% ipython --no-banner

In [1]: import numpy as np

In [2]: np.set_printoptions(suppress=True, linewidth=120)

In [3]: tidy = lambda a: np.round(a, 1) + 0

In [4]: J = np.load("arr.npy")

In [5]: J
Out[5]: 
array([[ -8.3, -37.4,  10. ,  -2.2,  45.2,  -0.4, -14.1, -37.3,  14.1, -24.2],
       [ -8.7, -37.3,  10.4,  -1.6,  45.5,   0.1, -13.5, -35.8,  14.1, -23. ],
       [ 10.1,  -4. ,  16.6,  37.3,   6. ,  34.8,  34. , -44.5,  14.2,  17.6],
       [  9.3,  -4.2,  14.4,  38.7,   6.1,  34.2,  33.8, -44.1,  13.5,  17.9],
       [-10.3, -38.7,  10.5,  -1.7,  44.2,   1. , -13.5, -35.7,  15.1, -23.5],
       [ -8.9, -41.4,  10.2,  -0.3,  45.8,  -0.5, -14.1, -35.8,  14.8, -22.2],
       [  9.5,  -3.2,  15.9,  37. ,   6.5,  33.4,  33.1, -45.2,  12.5,  18. ],
       [  8.2,  -2.8,  14.4,  38. ,   7.9,  33.9,  34.6, -44.3,  12.7,  18.4],
       [ -9.1, -38.4,   9.9,  -2.8,  45.7,  -0.6, -13.2, -35.4,  11.6, -21.1],
       [ -8.7, -38.3,   8.4,  -4.5,  46.4,  -1.3, -14.1, -37.6,  13.8, -21.3],
       [ -7.8, -39.3,  11.7,  -1.1,  45.8,  -1.7, -14.2, -35.6,  15.6, -21.3],
       [ 10.4,  -5. ,  13.2,  39.3,   7.1,  34.2,  34.6, -45.4,  13.1,  17.2],
       [ -7. , -38.3,   9.4,  -2.6,  45.2,   0. , -15.1, -36.5,  12.7, -23. ],
       [ -7.3, -37.7,   9. ,  -3. ,  46. ,   1.7, -13.6, -37.3,  12. , -19.8],
       [ -6.7, -37.2,  10.4,  -2.6,  46. ,   0.9, -14.2, -34. ,  13.9, -21.4],
       [ -6.1, -37.2,   9.6,  -1.2,  46. ,  -1.4, -13.4, -35.9,  13.6, -20.8],
       [ -9.2, -38.3,   9.9,  -2.7,  46.5,   0.8, -13.7, -35. ,  16. , -22.3],
       [-10.3, -38.5,   9.7,  -0.8,  46.6,  -1.1, -12.3, -35.7,  13.9, -21.3],
       [ 10. ,  -5.6,  13.1,  36.5,   8.3,  35.4,  33.2, -43.8,  15.4,  19.3],
       [  8.9,  -3.6,  13.5,  37.2,   5.1,  33.8,  33.9, -43.1,  13.7,  17.5],
       [ -9.1, -37.3,   8.2,  -2.6,  45.9,  -0.1, -15.3, -36.1,  13.3, -22.2],
       [ -9.7, -38.8,  10.3,  -3.1,  45.3,  -0.6, -14.3, -33.7,  13.3, -22.3],
       [-10.5, -39.1,  10.6,  -1.4,  45. ,  -0.1, -13.6, -35.6,  12.8, -22.2],
       [ -8.4, -38.1,   8.5,  -3. ,  46.9,  -0.5, -15.3, -35.5,  14.9, -23.7],
       [ 11. ,  -2.2,  14. ,  37.1,   5.7,  34.2,  36.3, -43.4,  13.4,  19.6],
       [  8.2,  -5.4,  14.3,  37.2,   5. ,  33.5,  32.9, -43.1,  14.7,  17.2],
       [ 10. ,  -5.3,  13.8,  37.8,   7.2,  34.1,  34.3, -43.8,  14.3,  20.3]])

In [6]: P = J @ np.linalg.solve(J.T @ J, J.T)

In [7]: tidy(np.diag(P))
Out[7]: 
array([0.3, 0.2, 0.4, 0.2, 0.3, 0.4, 0.5, 0.5, 0.3, 0.6, 0.5, 0.5, 0.3, 0.5, 0.4, 0.4, 0.3, 0.4, 0.5, 0.2, 0.4, 0.2,
       0.3, 0.3, 0.5, 0.3, 0.3])

In [8]: tidy(np.linalg.eigvalsh(P))
Out[8]: array([0., 0., 0., 0., 0., 0., 0., 0., 0., 0., 0., 0., 0., 0., 0., 0., 0., 1., 1., 1., 1., 1., 1., 1., 1., 1., 1.])

In [9]: tidy(np.trace(P))
Out[9]: np.float64(10.0)

In [10]: tidy(P @ J[:, 8])
Out[10]: 
array([14.1, 14.1, 14.2, 13.5, 15.1, 14.8, 12.5, 12.7, 11.6, 13.8, 15.6, 13.1, 12.7, 12. , 13.9, 13.6, 16. , 13.9,
       15.4, 13.7, 13.3, 13.3, 12.8, 14.9, 13.4, 14.7, 14.3])

In [11]: print(np.allclose(P @ P, P))
True

In [12]: A2 = J / np.linalg.norm(J, axis=1, keepdims=True)

In [13]: cov = A2 @ A2.T

In [14]: (cov - 2 * np.eye(27)).round(6).argmax(axis=1)
Out[14]: array([ 1,  0,  6, 19,  1, 10,  2,  3, 22, 20,  5,  3,  0,  8, 16, 10,  1, 22, 26,  3, 23, 22,  8, 20, 19,  3, 18])

In [15]: print(tidy(np.degrees(np.arccos(np.clip(cov[14, 21], -1, 1)))))
3.0

In [16]: d = np.linalg.norm(J[:, None] - J[None], axis=-1)

In [17]: tidy(d[:5, :5])
Out[17]: 
array([[ 0. ,  2.3, 99.7, 99.7,  3.7],
       [ 2.3,  0. , 98.8, 98.8,  2.9],
       [99.7, 98.8,  0. ,  2.9, 99. ],
       [99.7, 98.8,  2.9,  0. , 99. ],
       [ 3.7,  2.9, 99. , 99. ,  0. ]])

In [18]: print((d + 1e9 * np.eye(27)).round(6).argmin(axis=1))
[ 1  0  6 19  1 10  2  3 22 20  5  3  0  8  1 14  1 22 26  3 23 22 21 20 19 19 18]

In [19]: np.flatnonzero(d[14] < d.mean() / 2)
Out[19]: array([ 0,  1,  4,  5,  8,  9, 10, 12, 13, 14, 15, 16, 17, 20, 21, 22, 23])

In [20]: print(d.mean(axis=1).argmax())
24

In [21]: d.shape
Out[21]: (27, 27)

In [22]: cent = J[[26, 6]].astype(float)

In [23]: for _ in range(7):
    ...:     labels = np.linalg.norm(J[:, None] - cent, axis=-1).argmin(axis=1)
    ...:     cent = np.array([J[labels == j].mean(axis=0) for j in range(2)])
    ...: 

In [24]: labels
Out[24]: array([1, 1, 0, 0, 1, 1, 0, 0, 1, 1, 1, 0, 1, 1, 1, 1, 1, 1, 0, 0, 1, 1, 1, 1, 0, 0, 0])

In [25]: tidy(cent[1] - cent[0])
Out[25]: array([-18.2, -34.2,  -4.5, -39.8,  39.3, -34.4, -48. ,   8.3,   0.1, -40.4])

In [26]: tidy(cent)
Out[26]: 
array([[  9.6,  -4.1,  14.3,  37.6,   6.5,  34.2,  34.1, -44.1,  13.8,  18.3],
       [ -8.6, -38.3,   9.8,  -2.2,  45.8,  -0.2, -14. , -35.8,  13.9, -22.1]])

In [27]: rng = np.random.default_rng(5498)

In [28]: labels = rng.permutation(10)

In [29]: A2 = J[:, labels] * rng.choice([-1, 1], 10)

In [30]: A2
Out[30]: 
array([[  8.3, -24.2, -45.2, -37.3,   2.2,   0.4,  14.1, -14.1,  10. , -37.4],
       [  8.7, -23. , -45.5, -35.8,   1.6,  -0.1,  14.1, -13.5,  10.4, -37.3],
       [-10.1,  17.6,  -6. , -44.5, -37.3, -34.8,  14.2,  34. ,  16.6,  -4. ],
       [ -9.3,  17.9,  -6.1, -44.1, -38.7, -34.2,  13.5,  33.8,  14.4,  -4.2],
       [ 10.3, -23.5, -44.2, -35.7,   1.7,  -1. ,  15.1, -13.5,  10.5, -38.7],
       [  8.9, -22.2, -45.8, -35.8,   0.3,   0.5,  14.8, -14.1,  10.2, -41.4],
       [ -9.5,  18. ,  -6.5, -45.2, -37. , -33.4,  12.5,  33.1,  15.9,  -3.2],
       [ -8.2,  18.4,  -7.9, -44.3, -38. , -33.9,  12.7,  34.6,  14.4,  -2.8],
       [  9.1, -21.1, -45.7, -35.4,   2.8,   0.6,  11.6, -13.2,   9.9, -38.4],
       [  8.7, -21.3, -46.4, -37.6,   4.5,   1.3,  13.8, -14.1,   8.4, -38.3],
       [  7.8, -21.3, -45.8, -35.6,   1.1,   1.7,  15.6, -14.2,  11.7, -39.3],
       [-10.4,  17.2,  -7.1, -45.4, -39.3, -34.2,  13.1,  34.6,  13.2,  -5. ],
       [  7. , -23. , -45.2, -36.5,   2.6,  -0. ,  12.7, -15.1,   9.4, -38.3],
       [  7.3, -19.8, -46. , -37.3,   3. ,  -1.7,  12. , -13.6,   9. , -37.7],
       [  6.7, -21.4, -46. , -34. ,   2.6,  -0.9,  13.9, -14.2,  10.4, -37.2],
       [  6.1, -20.8, -46. , -35.9,   1.2,   1.4,  13.6, -13.4,   9.6, -37.2],
       [  9.2, -22.3, -46.5, -35. ,   2.7,  -0.8,  16. , -13.7,   9.9, -38.3],
       [ 10.3, -21.3, -46.6, -35.7,   0.8,   1.1,  13.9, -12.3,   9.7, -38.5],
       [-10. ,  19.3,  -8.3, -43.8, -36.5, -35.4,  15.4,  33.2,  13.1,  -5.6],
       [ -8.9,  17.5,  -5.1, -43.1, -37.2, -33.8,  13.7,  33.9,  13.5,  -3.6],
       [  9.1, -22.2, -45.9, -36.1,   2.6,   0.1,  13.3, -15.3,   8.2, -37.3],
       [  9.7, -22.3, -45.3, -33.7,   3.1,   0.6,  13.3, -14.3,  10.3, -38.8],
       [ 10.5, -22.2, -45. , -35.6,   1.4,   0.1,  12.8, -13.6,  10.6, -39.1],
       [  8.4, -23.7, -46.9, -35.5,   3. ,   0.5,  14.9, -15.3,   8.5, -38.1],
       [-11. ,  19.6,  -5.7, -43.4, -37.1, -34.2,  13.4,  36.3,  14. ,  -2.2],
       [ -8.2,  17.2,  -5. , -43.1, -37.2, -33.5,  14.7,  32.9,  14.3,  -5.4],
       [-10. ,  20.3,  -7.2, -43.8, -37.8, -34.1,  14.3,  34.3,  13.8,  -5.3]])

In [31]: left, _, Vh = np.linalg.svd(J.T @ A2)

In [32]: labels
Out[32]: array([0, 9, 4, 7, 3, 5, 8, 6, 2, 1])

In [33]: tidy(left @ Vh)
Out[33]: 
array([[-1.,  0.,  0.,  0.,  0.,  0.,  0.,  0.,  0.,  0.],
       [ 0.,  0.,  0.,  0.,  0.,  0.,  0.,  0.,  0.,  1.],
       [ 0.,  0.,  0.,  0.,  0.,  0.,  0.,  0.,  1.,  0.],
       [ 0.,  0.,  0.,  0., -1.,  0.,  0.,  0.,  0.,  0.],
       [ 0.,  0., -1.,  0.,  0.,  0.,  0.,  0.,  0.,  0.],
       [ 0.,  0.,  0.,  0.,  0., -1.,  0.,  0.,  0.,  0.],
       [ 0.,  0.,  0.,  0.,  0.,  0.,  0.,  1.,  0.,  0.],
       [ 0.,  0.,  0.,  1.,  0.,  0.,  0.,  0.,  0.,  0.],
       [ 0.,  0.,  0.,  0.,  0.,  0.,  1.,  0.,  0.,  0.],
       [ 0.,  1.,  0.,  0.,  0.,  0.,  0.,  0.,  0.,  0.]])
